In [1]: import numpy as np

In [2]: import numpy.linalg as la

In [3]: np.set_printoptions(suppress=True, linewidth=140)

In [4]: B = np.array([[0, 1], [0, 0], [3, 3]])

In [5]: W0 = np.tile(B, (2, 3))

In [6]: print(W0)
[[0 1 0 1 0 1]
 [0 0 0 0 0 0]
 [3 3 3 3 3 3]
 [0 1 0 1 0 1]
 [0 0 0 0 0 0]
 [3 3 3 3 3 3]]

In [7]: W = np.array([[0, 2, -1, 1, -1, 1],
   ...:     [-2, -1, -2, 1, -2, -1],
   ...:     [-2, -2, 1, 1, -2, -1],
   ...:     [1, 1, 2, -2, -2, 0],
   ...:     [-1, 1, 1, -2, -1, 2],
   ...:     [2, 2, 2, -2, 1, 0]])

In [8]: beta = np.array([-2, 2, 0, 0, 2, -1])

In [9]: H = np.maximum(W0 @ W + beta, 0)

In [10]: print(np.round((H > 0).mean(axis=0), 2))
[0.   1.   0.67 0.   0.33 0.33]

In [11]: print(H)
[[ 0  4  2  0  0  0]
 [ 0  2  0  0  2  0]
 [ 0 11  9  0  0  2]
 [ 0  4  2  0  0  0]
 [ 0  2  0  0  2  0]
 [ 0 11  9  0  0  2]]

In [12]: print(la.matrix_rank(H))
3

In [13]: cent = np.array([[1, 1, 1], [3, 2, 1], [3, 1, 0], [3, 3, 3], [3, 3, 1], [2, 3, 3]])

In [14]: print((H @ cent).round(6).argmax(axis=1))
[0 0 0 0 0 0]

In [15]: print(H @ cent)
[[18 10  4]
 [12 10  4]
 [64 37 17]
 [18 10  4]
 [12 10  4]
 [64 37 17]]

In [16]: print(W @ cent)
[[  5   6   7]
 [-16 -12  -5]
 [-10 -11  -6]
 [ -2  -7  -6]
 [  0  -1  -1]
 [ 11   5  -1]]

In [17]: r = la.matrix_rank(W0)

In [18]: print(r)
2

In [19]: null = la.svd(W0)[2][r:].T

In [20]: print([int(la.matrix_rank(W0[:i])) for i in range(1, len(W0) + 1)])
[1, 1, 2, 2, 2, 2]

In [21]: print(np.allclose(W0 @ null, 0))
True

In [22]: print(np.round(null @ null.T, 2) + 0)
[[ 0.67  0.   -0.33  0.   -0.33  0.  ]
 [ 0.    0.67  0.   -0.33  0.   -0.33]
 [-0.33  0.    0.67  0.   -0.33  0.  ]
 [ 0.   -0.33  0.    0.67  0.   -0.33]
 [-0.33  0.   -0.33  0.    0.67  0.  ]
 [ 0.   -0.33  0.   -0.33  0.    0.67]]

In [23]: J = np.loadtxt("dump.csv", delimiter=",")

In [24]: print(J)
[[ 0.  3.  1. -2. -4. -3. -1.  2.  4.  2.  2.  2.]
 [ 2.  0.  3. -5. -5. -2.  6.  2.  4.  1.  2.  2.]
 [ 1. -4. -2. -3.  3.  0.  3.  0. -1. -2.  2.  3.]
 [ 3. -3.  1. -2.  0.  2.  4. -1. -2.  1.  2.  1.]
 [-1. -4.  2. -5.  1.  2.  1. -2.  2.  2.  3. -1.]
 [-1. -3. -2. -4.  1.  0.  1.  2.  1.  0.  3.  3.]
 [ 1. -5.  2. -6. -2.  3.  9.  4.  3. -2.  2.  4.]
 [-1. -2.  2. -2. -2.  2.  1.  2.  2. -1.  1.  0.]
 [-3.  1. -3. -5. -1. -3.  0.  4.  2.  3. -2. -1.]
 [ 0.  1.  0. -4.  1.  0.  3.  0.  3.  2. -1.  1.]
 [ 1. -5.  0. -8.  1. -2.  4.  0.  1.  4.  5.  2.]
 [-3. -1.  2. -3. -4.  2. -1.  4.  4.  1.  2.  0.]
 [ 1.  2. -2. -2. -3. -1. -2.  2. -1.  2.  0.  0.]
 [ 0. -2.  0. -3.  3.  0.  0. -4.  0.  3.  2. -1.]
 [-1. -2.  5. -6. -2. -1.  2. -4.  6.  5.  7.  0.]
 [ 0. -5.  3. -9. -2. -2.  4. -3.  4.  4.  6.  0.]
 [ 2. -2. -3. -2.  1. -2.  1. -1. -3. -1.  1.  1.]
 [-5. -3. -1. -4. -1. -3. -2.  0.  2.  1.  2. -3.]
 [-2. -4.  3. -2. -2.  3.  3.  3.  4. -3.  2.  2.]
 [-3. -2.  0. -5. -2. -2.  3.  2.  4. -3.  1.  0.]
 [-1. -3.  1. -4.  2.  1.  1. -2.  1.  3.  0. -2.]
 [ 2.  1. -4. -7.  0. -6. -2.  0. -2.  5.  1. -1.]
 [ 1.  3. -5. -2.  0. -6. -1. -1. -3.  2. -2. -2.]]

In [25]: B = J / la.norm(J, axis=1, keepdims=True)

In [26]: G = B @ B.T

In [27]: print((G - 2 * np.eye(23)).round(6).argmax(axis=1))
[ 1  6  5  6 20 10 18 18 21  1 15  7 21 20 15 14  2  8  7 18  4 22 21]

In [28]: rng = np.random.default_rng(615)

In [29]: B = J + rng.integers(-2, 3, (23, 11)) @ rng.integers(-2, 3, (11, 12))

In [30]: print(B)
[[  0.   2.   0.  -1.   0.  -4.  -5.   3.   0.  -7.   7.   7.]
 [ 13.  -2.  -1.  13.  -7.  -6.  -3.   0.   5.   4.   2.   3.]
 [  7. -15.   2.   0.  -1.   5.  -2.  -6.   8.   3.  14.   6.]
 [  1.  -8.   9.   5.   0.  -3.   1.   5.   0.   0.  17.  19.]
 [ -1.  -1.  -4.  -8.  -6.   1.   6.   0.   7.  -1. -14.  -4.]
 [  6.   5.   2.   8.   4. -14.  -5.   6.   5.  -3.  -5.   1.]
 [ 12.  -7.   4.   4. -15.   2.  10.   4.  16.   4.  -9.   4.]
 [ -5.  -6.  -4.  -4.  -8.   4.   1.   1.   6.  -1.  -2.  -2.]
 [ -3.  10.  -2.  -4.   4.  -8.   6.  17.  -6.   6.  -1.  -5.]
 [ -2.   3.  -9.  -8.   7.   4.   9.   2.  -2.   1.  -2.  -9.]
 [ 15.  -1.   9.  -8.  -2.   2.   6.   7.   3.   3.   4.   6.]
 [ -6.  10.   4.  -2.  -4. -13. -11.   9.  -1.   3.  -6.  -5.]
 [  7.   9.   1.   5.   1. -10.  -4.  12.  -2.   0.   0.  -2.]
 [ -1.  -4. -10.  -5.   8.   8.   1.  -9.  -9.  -2.   3.  -3.]
 [ -7.  -7.   4.  -7.   2.   8.   3. -18.  -1.   9.  12.   5.]
 [ -9.  -8.  14.  -8.  -1.  -3.   4.  -3.   5.   5.  18.  10.]
 [ -9.  -5.   5.  -5.  10.   0.  -2. -13. -12. -11.  10.  19.]
 [  5.   2.  -6.  -5.  -5.   4.   1.   3.  -2.  10.  -6.  -9.]
 [ -3.   1.   4.  -7.   6.   8.  -1.  -2. -14.  -5.   6.   3.]
 [ -2.  -1. -16. -10.   0.   0.  -1.  -2.  -1.  -8.  -9.  -1.]
 [ -1.  -8. -10.   7.  -4.   1.  -7.  -6.   0.  10.   0.  -5.]
 [ 14.  -8.  -4.  -6. -10.  -4.  -5.  -6.  17.   8.  -3.  -8.]
 [  6.   2.  -7.   7.   0. -11.  -1.   2.  -1.   5.   0. -12.]]

In [31]: print(np.round(la.svd(B - J, compute_uv=False), 2) + 0)
[60.04 49.69 45.17 32.61 27.4  23.42 18.94 17.6  13.28  6.3   2.95  0.  ]

In [32]: B = np.c_[J[:, :3] @ np.array([[-2, -2, -2], [1, 2, 2], [2, 1, -1]]), np.array([-2, -2, 1, -2, 3, 3, -1, 0, 0, 3, -1, 2, 3, -3, -3, -1, 0, -1, -1, 0, -2, 2, 1])]

In [33]: print(B)
[[  5.   7.   5.  -2.]
 [  2.  -1.  -7.  -2.]
 [-10. -12.  -8.   1.]
 [ -7. -11. -13.  -2.]
 [  2.  -4.  -8.   3.]
 [ -5.  -6.  -2.   3.]
 [ -3. -10. -14.  -1.]
 [  4.   0.  -4.   0.]
 [  1.   5.  11.   0.]
 [  1.   2.   2.   3.]
 [ -7. -12. -12.  -1.]
 [  9.   6.   2.   2.]
 [ -4.   0.   4.   3.]
 [ -2.  -4.  -4.  -3.]
 [ 10.   3.  -7.  -3.]
 [  1.  -7. -13.  -1.]
 [-12. -11.  -5.   0.]
 [  5.   3.   5.  -1.]
 [  6.  -1.  -7.  -1.]
 [  4.   2.   2.   0.]
 [  1.  -3.  -5.  -2.]
 [-11.  -6.   2.   2.]
 [ -9.  -1.   9.   1.]]

In [34]: print(np.round(la.lstsq(J, B[:, 0])[0], 2) + 0)
[-2.  1.  2.  0.  0.  0.  0.  0.  0.  0.  0.  0.]

In [35]: print(la.matrix_rank(np.c_[J, B]))
13

In [36]: print(np.round(la.norm(J[7] - J[2]), 2))
9.06

In [37]: print(round(float(la.norm(J, "nuc")), 2))
119.6

In [38]: print(round(float(la.norm(J) ** 2 / la.norm(J, 2) ** 2), 2))
2.13

In [39]: print(round(la.norm(J, 1), 2), round(la.norm(J, np.inf), 2))
95.0 43.0

In [40]: E = np.loadtxt("x.csv", delimiter=",")

In [41]: print(E)
[[  0.85  10.07   1.16  -9.78  -1.62  -2.45   3.    -4.01  -8.85  11.09   0.07]
 [  2.    10.3    0.97  -8.22   1.18  -4.78   5.22  -2.88  -9.86   9.59  -0.14]
 [ -0.16   9.18   0.12  -8.54   0.12  -3.4    5.38  -5.46 -11.01   8.29   0.17]
 [  0.25   9.55  -0.61  -8.35   0.65  -6.12   4.52  -5.46  -8.29   8.04  -0.4 ]
 [  0.1   10.89   0.57 -10.95   0.1   -4.65   7.01  -4.72  -7.65   8.62  -0.85]
 [  0.42  10.56   1.58  -9.53  -0.94  -4.67   4.87  -4.67  -9.19   8.27   0.15]
 [ -0.57  10.66  -1.04 -10.82   1.2   -5.68   6.88  -6.22  -9.17  12.09  -1.09]
 [  0.52  10.39   0.5  -10.58   0.87  -3.97   3.33  -5.76 -10.11  11.68  -1.05]
 [ -1.03  10.31   0.02  -9.98  -0.08  -5.96   5.26  -5.44 -10.25   8.89  -0.42]
 [  0.19   9.42  -0.42 -10.98   0.18  -5.49   4.76  -5.6   -9.11  10.6    0.53]
 [  0.27  10.52  -1.09 -10.63  -0.02  -6.06   4.84  -3.91  -8.61  11.33  -0.36]
 [  0.81  10.31  -0.33 -10.81  -0.88  -6.41   4.09  -4.14 -10.23  10.29   0.89]
 [  0.1   10.11  -0.16 -10.65   1.55  -5.11   7.17  -6.28  -9.76  10.86  -0.97]
 [ -0.38   9.47  -0.68 -10.61   2.13  -4.94   6.28  -5.85  -8.09  10.14  -0.61]
 [  3.22   9.01  -1.03  -9.79  -0.63  -4.63   5.17  -5.8  -10.34   9.48   1.52]
 [ -0.91  11.03   0.1   -9.83   1.06  -3.78   5.85  -5.39 -10.31   9.01   0.68]
 [  0.63   9.76  -0.8  -10.2    0.12  -4.37   5.1   -4.43 -10.54   8.09  -0.58]
 [  0.65  10.37   1.41  -9.61  -2.14  -3.88   4.32  -4.65 -11.01   9.76   0.93]
 [  2.26   9.86  -0.28  -9.33  -1.4   -5.77   5.97  -4.32  -8.21  10.65   0.74]
 [ -0.61  10.63   0.26  -8.85  -1.68  -5.92   4.8   -6.58  -8.1    8.83   0.79]
 [  0.97  10.72   1.2  -10.13  -0.11  -4.56   3.41  -7.92  -9.36   9.13  -0.18]
 [ -0.51  11.31  -1.23  -8.83   0.72  -4.08   3.57  -6.17 -11.5   10.14  -1.59]
 [ -0.3   10.58   1.08 -10.38  -1.39  -3.26   5.61  -6.59 -10.13  11.05  -0.13]
 [ -0.26  12.18  -0.23 -10.79   1.59  -6.3    4.87  -5.74 -11.55   8.99   0.32]
 [  0.75   9.36   0.63  -9.64   0.66  -3.44   5.08  -4.61  -9.97  10.12  -0.71]]

In [42]: cent = E[[9, 4]].astype(float)

In [43]: for _ in range(7):
    ...:     lab = la.norm(E[:, None] - cent, axis=-1).argmin(axis=1)
    ...:     cent = np.array([E[lab == j].mean(axis=0) for j in range(2)])
    ...: 

In [44]: print(lab)
[0 0 0 0 1 1 0 0 0 0 0 0 0 0 0 0 0 0 0 0 0 0 0 0 0]

In [45]: print(np.bincount(lab))
[23  2]

In [46]: Uu, sv, vt = la.svd(E)

In [47]: print(np.argmax(sv[:-1] / (sv[1:] + 1e-6)) + 1)
1

In [48]: B = Uu[:, :1] @ np.diag(sv[:1]) @ vt[:1]

In [49]: print(la.matrix_rank(E, rtol=0.05))
4

In [50]: print(round(float(la.norm(E - B, 2)), 2), round(float(sv[1]), 2))
7.5 7.5

In [51]: print(np.round(np.abs(E - B).max(), 2))
2.87

In [52]: print(la.matrix_rank(B))
1

In [53]: arr = np.load("case3.npy")

In [54]: print(arr.round(2))
[[1.   0.   0.   0.   0.   0.   0.   0.   0.   0.  ]
 [0.   0.25 0.   0.   0.   0.   0.25 0.   0.25 0.25]
 [0.25 0.   0.25 0.   0.25 0.   0.   0.   0.   0.25]
 [0.2  0.2  0.   0.2  0.2  0.   0.   0.2  0.   0.  ]
 [0.   0.   0.   0.33 0.67 0.   0.   0.   0.   0.  ]
 [0.   0.   0.   0.   0.   1.   0.   0.   0.   0.  ]
 [0.   0.   0.25 0.   0.25 0.   0.5  0.   0.   0.  ]
 [0.17 0.   0.   0.   0.17 0.17 0.17 0.33 0.   0.  ]
 [0.2  0.   0.   0.   0.   0.2  0.   0.2  0.2  0.2 ]
 [0.   0.   0.   0.   0.   0.   0.   0.   0.5  0.5 ]]

In [55]: print(np.round(arr.ravel(order="F"), 2))
[1.   0.   0.25 0.2  0.   0.   0.   0.17 0.2  0.   0.   0.25 0.   0.2  0.   0.   0.   0.   0.   0.   0.   0.   0.25 0.   0.   0.   0.25
 0.   0.   0.   0.   0.   0.   0.2  0.33 0.   0.   0.   0.   0.   0.   0.   0.25 0.2  0.67 0.   0.25 0.17 0.   0.   0.   0.   0.   0.
 0.   1.   0.   0.17 0.2  0.   0.   0.25 0.   0.   0.   0.   0.5  0.17 0.   0.   0.   0.   0.   0.2  0.   0.   0.   0.33 0.2  0.   0.
 0.25 0.   0.   0.   0.   0.   0.   0.2  0.5  0.   0.25 0.25 0.   0.   0.   0.   0.   0.2  0.5 ]

In [56]: t3 = arr.reshape(10, 2, -1)

In [57]: print(np.round(np.einsum("ihd,ihd->ih", t3, t3), 2))
[[1.   0.  ]
 [0.06 0.19]
 [0.19 0.06]
 [0.16 0.04]
 [0.56 0.  ]
 [0.   1.  ]
 [0.12 0.25]
 [0.06 0.17]
 [0.04 0.16]
 [0.   0.5 ]]

In [58]: print(t3.shape)
(10, 2, 5)

In [59]: Uu, sv, vt = la.svd(arr)

In [60]: V = vt[:(sv > 1e-8).sum()]

In [61]: x0 = arr[1] + -1 * arr[7] + rng.integers(2) * np.eye(10)[1]

In [62]: print(x0.round(2))
[-0.17  0.25  0.    0.   -0.17 -0.17  0.08 -0.33  0.25  0.25]

In [63]: print(round(la.norm(x0 - V.T @ V @ x0), 2))
0.0

In [64]: print(np.round(np.diag(V.T @ V), 2))
[1.   0.94 0.94 0.75 0.94 1.   0.94 1.   0.75 0.75]

In [65]: print(np.round(V.T @ V, 2) + 0)
[[ 1.    0.    0.    0.    0.    0.    0.    0.    0.    0.  ]
 [ 0.    0.94 -0.06  0.13 -0.06  0.    0.06  0.   -0.12  0.13]
 [ 0.   -0.06  0.94  0.13 -0.06  0.    0.06  0.   -0.12  0.12]
 [ 0.    0.13  0.13  0.75  0.13  0.   -0.13  0.    0.25 -0.25]
 [ 0.   -0.06 -0.06  0.13  0.94  0.    0.06  0.   -0.12  0.13]
 [ 0.    0.    0.    0.    0.    1.    0.    0.    0.    0.  ]
 [ 0.    0.06  0.06 -0.13  0.06  0.    0.94  0.    0.12 -0.12]
 [ 0.    0.    0.    0.    0.    0.    0.    1.    0.    0.  ]
 [ 0.   -0.12 -0.12  0.25 -0.12  0.    0.12  0.    0.75  0.25]
 [ 0.    0.13  0.12 -0.25  0.13  0.   -0.12  0.    0.25  0.75]]

In [66]: print(la.matrix_rank(np.vstack([arr, x0])))
9

In [67]: theta = np.radians(135)

In [68]: R = np.eye(10)

In [69]: R[5, 5] = R[1, 1] = np.cos(theta)

In [70]: R[5, 1], R[1, 5] = -np.sin(theta), np.sin(theta)

In [71]: print(R.round(2))
[[ 1.    0.    0.    0.    0.    0.    0.    0.    0.    0.  ]
 [ 0.   -0.71  0.    0.    0.    0.71  0.    0.    0.    0.  ]
 [ 0.    0.    1.    0.    0.    0.    0.    0.    0.    0.  ]
 [ 0.    0.    0.    1.    0.    0.    0.    0.    0.    0.  ]
 [ 0.    0.    0.    0.    1.    0.    0.    0.    0.    0.  ]
 [ 0.   -0.71  0.    0.    0.   -0.71  0.    0.    0.    0.  ]
 [ 0.    0.    0.    0.    0.    0.    1.    0.    0.    0.  ]
 [ 0.    0.    0.    0.    0.    0.    0.    1.    0.    0.  ]
 [ 0.    0.    0.    0.    0.    0.    0.    0.    1.    0.  ]
 [ 0.    0.    0.    0.    0.    0.    0.    0.    0.    1.  ]]

In [72]: B = arr @ R.T

In [73]: print(np.round(np.abs(B - arr).max(axis=0), 2))
[0.   0.71 0.   0.   0.   1.71 0.   0.   0.   0.  ]

In [74]: print(np.allclose(la.norm(arr, axis=1), la.norm(B, axis=1)))
True

In [75]: print(np.allclose(arr @ arr.T, B @ B.T))
True
